% ipython --no-banner

In [1]: import numpy as np

In [2]: np.set_printoptions(precision=3, suppress=True, linewidth=100, legacy="1.25")

In [3]: X = np.load("test4.npy")

In [4]: print(X)
[[-1.  1.  0.]
 [ 0. -1.  1.]
 [ 0.  0. -1.]]

In [5]: # triangular

In [6]: np.linalg.matrix_rank(X - X[0, 0] * np.eye(3))
Out[6]: 2

In [7]: np.linalg.matrix_power(X - np.diag(np.diag(X)), 3)
Out[7]: 
array([[0., 0., 0.],
       [0., 0., 0.],
       [0., 0., 0.]])

In [8]: print([int(np.linalg.matrix_rank(np.linalg.matrix_power(X, p))) for p in range(1, 4)])
[3, 3, 3]

In [9]: ev, vecs = np.linalg.eig(X)

In [10]: np.prod(ev)
Out[10]: -1.0

In [11]: np.sort(np.linalg.eigvals(X.T))
Out[11]: array([-1., -1., -1.])

In [12]: X @ vecs[:, 0] - ev[0] * vecs[:, 0]
Out[12]: array([0., 0., 0.])

In [13]: rng = np.random.default_rng(488731)

In [14]: labels = rng.permutation(3)

In [15]: out = X[:, labels] * rng.choice([-1, 1], 3)

In [16]: print(out)
[[-1.  0.  1.]
 [ 1.  1. -0.]
 [-0. -1. -0.]]

In [17]: Uu, _, VT = np.linalg.svd(X.T @ out)

In [18]: labels
Out[18]: array([1, 2, 0])

In [19]: np.round(np.linalg.lstsq(X, out)[0], 3) + 0
Out[19]: 
array([[ 0.,  0., -1.],
       [-1.,  0.,  0.],
       [ 0.,  1.,  0.]])

In [20]: np.round(Uu @ VT, 3) + 0
Out[20]: 
array([[ 0.,  0., -1.],
       [-1.,  0.,  0.],
       [ 0.,  1.,  0.]])

In [21]: Uu, sigma, VT = np.linalg.svd(out, full_matrices=False)

In [22]: np.round(Uu.T @ Uu, 3) + 0
Out[22]: 
array([[1., 0., 0.],
       [0., 1., 0.],
       [0., 0., 1.]])

In [23]: np.allclose(Uu * sigma @ VT, out)
Out[23]: True

In [24]: (sigma > 1e-8).sum()
Out[24]: 3

In [25]: Uu.shape, sigma.shape, VT.shape
Out[25]: ((3, 3), (3,), (3, 3))

In [26]: np.cumsum(sigma ** 2) / np.sum(sigma ** 2)
Out[26]: array([0.649, 0.96 , 1.   ])

In [27]: vec = np.array([3, 0, 0])

In [28]: target = X @ vec

In [29]: target
Out[29]: array([-3.,  0.,  0.])

In [30]: np.linalg.solve(X, target + X[:, 2])
Out[30]: array([ 3., -0.,  1.])

In [31]: np.linalg.solve(X, 3 * target)
Out[31]: array([ 9., -0., -0.])

In [32]: np.linalg.solve(X.T, X[1])
Out[32]: array([-0.,  1., -0.])

In [33]: M = np.array([[2, -2, -2, -4, 4, 4],
    ...:     [0, -2, 4, 0, 4, -8],
    ...:     [2, 0, 4, -4, 0, -8],
    ...:     [3, -3, -3, -3, 3, 3],
    ...:     [0, -3, 6, 0, 3, -6],
    ...:     [3, 0, 6, -3, 0, -6]])

In [34]: vec = np.array([-4, -5, -4, 2, -5, 4])

In [35]: target = M @ vec

In [36]: b, lr = np.zeros(6), 1 / np.linalg.norm(M, 2) ** 2

In [37]: for i in range(15):
    ...:     b -= lr * M.T @ (M @ b - target)
    ...:     if i % 5 == 0: print(i, round(np.linalg.norm(M @ b - target), 3))
    ...: 
0 21.373
5 10.683
10 8.812

In [38]: np.round(np.linalg.cond(M), 3)
Out[38]: 18.837

In [39]: out = M / np.sqrt((M ** 2).mean(axis=1, keepdims=True))

In [40]: np.linalg.matrix_rank(out) == np.linalg.matrix_rank(M)
Out[40]: True

In [41]: print(M - M.mean(axis=1, keepdims=True))
[[ 1.667 -2.333 -2.333 -4.333  3.667  3.667]
 [ 0.333 -1.667  4.333  0.333  4.333 -7.667]
 [ 3.     1.     5.    -3.     1.    -7.   ]
 [ 3.    -3.    -3.    -3.     3.     3.   ]
 [ 0.    -3.     6.     0.     3.    -6.   ]
 [ 3.     0.     6.    -3.     0.    -6.   ]]

In [42]: vec = np.array([3, -4, 1])

In [43]: target = X @ vec

In [44]: b, lr = np.zeros(3), 1 / np.linalg.norm(X, 2) ** 2

In [45]: for i in range(25):
    ...:     b -= lr * X.T @ (X @ b - target)
    ...:     if i % 5 == 0: print(i, round(np.linalg.norm(X @ b - target), 3))
    ...: 
0 1.527
5 0.079
10 0.039
15 0.028
20 0.021

In [46]: np.round(np.linalg.cond(X), 3)
Out[46]: 4.049

In [47]: vec = np.array([-9, -1, -5, -7, -5, -2])

In [48]: target = M @ vec

In [49]: target
Out[49]: array([ -6, -22,   6,  -9, -30, -24])

In [50]: np.linalg.solve(M, target + M[:, 3])
Out[50]: array([-9., -1., -5., -6., -5., -2.])

In [51]: np.linalg.solve(M, 4 * target)
Out[51]: array([-36.,  -4., -20., -28., -20.,  -8.])

In [52]: np.round(np.linalg.solve(M, M[:, 2]), 3) + 0
Out[52]: array([0., 0., 1., 0., 0., 0.])

In [53]: f = np.array([3, 2, -5])

In [54]: np.cross(M[2, :3], M[1, :3])
Out[54]: array([ 8, -8, -4])

In [55]: np.convolve(M[2], f)
Out[55]: array([  6,   4,   2,  -4, -28,  -4, -16,  40])

In [56]: np.polyval(f, M[2])
Out[56]: array([ 11,  -5,  51,  35,  -5, 171])

In [57]: W0 = np.array([[1, 1, 1], [1, 2, 1], [2, -1, 0]])

In [58]: W0
Out[58]: 
array([[ 1,  1,  1],
       [ 1,  2,  1],
       [ 2, -1,  0]])

In [59]: out = np.linalg.inv(W0)

In [60]: round(float(np.linalg.slogdet(W0)[0]), 3)
Out[60]: -1.0

In [61]: round(float(np.linalg.cond(W0)), 3)
Out[61]: 9.956

In [62]: print(np.linalg.det(W0) * out)
[[ 1. -1. -1.]
 [ 2. -2. -0.]
 [-5.  3.  1.]]

In [63]: G = W0.T @ W0

In [64]: print(np.diag(G))
[6 6 2]

In [65]: np.allclose(G, G.T)
Out[65]: True

In [66]: (W0 @ W0.T).shape
Out[66]: (3, 3)

In [67]: proj = np.triu(np.array([[0, 2, 4], [1, 3, 5], [4, 5, 4]]), 1) + np.eye(3)

In [68]: out = proj @ W0 @ np.linalg.inv(proj)

In [69]: print(np.trace(out), np.trace(W0))
3.0 3

In [70]: out
Out[70]: 
array([[ 11., -21.,  64.],
       [ 11., -25.,  82.],
       [  2.,  -5.,  17.]])

In [71]: round(np.linalg.det(out), 3)
Out[71]: -2.0

In [72]: print(np.linalg.matrix_rank(out, rtol=0.1))
1

In [73]: J = np.load("arr.npy")

In [74]: J
Out[74]: 
array([[-2, -2, -1],
       [-1, -3, -1],
       [ 0,  0,  0],
       [ 0, -2,  0],
       [ 0,  0,  0],
       [-1, -1,  0],
       [ 1, -1,  0],
       [-3, -3, -1],
       [-1, -1,  0],
       [-1, -1,  0],
       [-2, -2, -1],
       [-2, -2, -1],
       [-2, -2, -1],
       [ 0,  0,  0],
       [ 1, -1,  0],
       [ 0,  0,  0],
       [ 0,  0,  0],
       [ 0,  0,  0],
       [-1, -1,  0],
       [ 0,  0,  0]])

In [75]: G = np.cov(J, rowvar=False)

In [76]: G.shape
Out[76]: (3, 3)

In [77]: G
Out[77]: 
array([[1.168, 0.768, 0.411],
       [0.768, 1.042, 0.389],
       [0.411, 0.389, 0.221]])

In [78]: print(np.median(J, axis=0))
[-0.5 -1.   0. ]

In [79]: print(J.std(axis=0))
[1.054 0.995 0.458]

In [80]: np.round(np.corrcoef(J[:, 1], J[:, 2])[0, 1], 3)
Out[80]: 0.811

In [81]: t = np.radians(36)

In [82]: r_ = np.eye(3)

In [83]: r_[1, 1] = r_[2, 2] = np.cos(t)

In [84]: r_[1, 2], r_[2, 1] = -np.sin(t), np.sin(t)

In [85]: print(r_)
[[ 1.     0.     0.   ]
 [ 0.     0.809 -0.588]
 [ 0.     0.588  0.809]]

In [86]: out = J @ r_.T

In [87]: round(float(np.linalg.det(r_)), 3), round(float(np.trace(r_)), 3)
Out[87]: (1.0, 2.618)

In [88]: out
Out[88]: 
array([[-2.   , -1.03 , -1.985],
       [-1.   , -1.839, -2.572],
       [ 0.   ,  0.   ,  0.   ],
       [ 0.   , -1.618, -1.176],
       [ 0.   ,  0.   ,  0.   ],
       [-1.   , -0.809, -0.588],
       [ 1.   , -0.809, -0.588],
       [-3.   , -1.839, -2.572],
       [-1.   , -0.809, -0.588],
       [-1.   , -0.809, -0.588],
       [-2.   , -1.03 , -1.985],
       [-2.   , -1.03 , -1.985],
       [-2.   , -1.03 , -1.985],
       [ 0.   ,  0.   ,  0.   ],
       [ 1.   , -0.809, -0.588],
       [ 0.   ,  0.   ,  0.   ],
       [ 0.   ,  0.   ,  0.   ],
       [ 0.   ,  0.   ,  0.   ],
       [-1.   , -0.809, -0.588],
       [ 0.   ,  0.   ,  0.   ]])

In [89]: d = np.linalg.norm(J[:, None] - J[None], axis=-1)

In [90]: d.shape
Out[90]: (20, 20)

In [91]: d[10]
Out[91]: 
array([0.   , 1.414, 3.   , 2.236, 3.   , 1.732, 3.317, 1.414, 1.732, 1.732, 0.   , 0.   , 0.   ,
       3.   , 3.317, 3.   , 3.   , 3.   , 1.732, 3.   ])

In [92]: (d + 1e9 * np.eye(20)).round(6).argmin(axis=1)
Out[92]: array([10,  0,  4,  5,  2,  8, 14,  0,  5,  5,  0,  0,  0,  2,  6,  2,  2,  2,  5,  2])

In [93]: np.linalg.norm(J, axis=1)
Out[93]: 
array([3.   , 3.317, 0.   , 2.   , 0.   , 1.414, 1.414, 4.359, 1.414, 1.414, 3.   , 3.   , 3.   ,
       0.   , 1.414, 0.   , 0.   , 0.   , 1.414, 0.   ])

In [94]: out = np.c_[J[:, :1] @ np.array([[-1]]), np.array([0, -1, -3, 3, 1, -3, -1, -1, 1, -3, -3, 3, 2, 2, 2, 3, 3, 3, 2, 2])]

In [95]: print(out)
[[ 2  0]
 [ 1 -1]
 [ 0 -3]
 [ 0  3]
 [ 0  1]
 [ 1 -3]
 [-1 -1]
 [ 3 -1]
 [ 1  1]
 [ 1 -3]
 [ 2 -3]
 [ 2  3]
 [ 2  2]
 [ 0  2]
 [-1  2]
 [ 0  3]
 [ 0  3]
 [ 0  3]
 [ 1  2]
 [ 0  2]]

In [96]: np.linalg.matrix_rank(out)
Out[96]: 2

In [97]: np.round(np.linalg.norm(out - J @ np.linalg.lstsq(J, out)[0], axis=0), 3) + 0
Out[97]: array([ 0.   , 10.157])

In [98]: Xc = J - J.mean(axis=0)

In [99]: Uu, sigma, VT = np.linalg.svd(Xc, full_matrices=False)

In [100]: print(sigma)
[6.243 2.521 0.934]

In [101]: print(np.abs(VT[-1]))
[0.198 0.22  0.955]

In [102]: sigma ** 2 / (sigma ** 2).sum()
Out[102]: array([0.844, 0.138, 0.019])

In [103]: np.round((sigma ** 2).sum() ** 2 / (sigma ** 4).sum(), 3)
Out[103]: 1.368

In [104]: np.linalg.matrix_rank(Xc)
Out[104]: 3

In [105]: print(np.abs(VT[0]).argmax())
0

In [106]: np.round(Xc.mean(axis=0), 3) + 0
Out[106]: array([0., 0., 0.])

In [107]: (np.sign(Uu[:, 0]) == np.sign(Uu[0, 0])).astype(int)
Out[107]: array([1, 1, 0, 1, 0, 1, 0, 1, 1, 1, 1, 1, 1, 0, 0, 0, 0, 0, 1, 0])

In [108]: np.abs(Uu[:, 0]).argmax()
Out[108]: 7

In [109]: F = np.load("w.npy")

In [110]: F
Out[110]: 
array([[ 1.9  ,  0.4  ,  1.5  ],
       [ 1.2  , -1.6  ,  0.4  ],
       [-1.1  ,  0.2  , -1.   ],
       [ 1.956,  0.383,  1.547]])

In [111]: vec = np.array([3, 3, 1])

In [112]: h = np.maximum(F @ vec, 0)

In [113]: np.flatnonzero(h > 1e-9)
Out[113]: array([0, 3])

In [114]: print(F.T @ h)
[32.711  6.64  25.849]

In [115]: np.maximum(F @ vec, 0) - np.maximum(-F @ vec, 0)
Out[115]: array([ 8.4  , -0.8  , -3.7  ,  8.564])

In [116]: print(h)
[8.4   0.    0.    8.564]
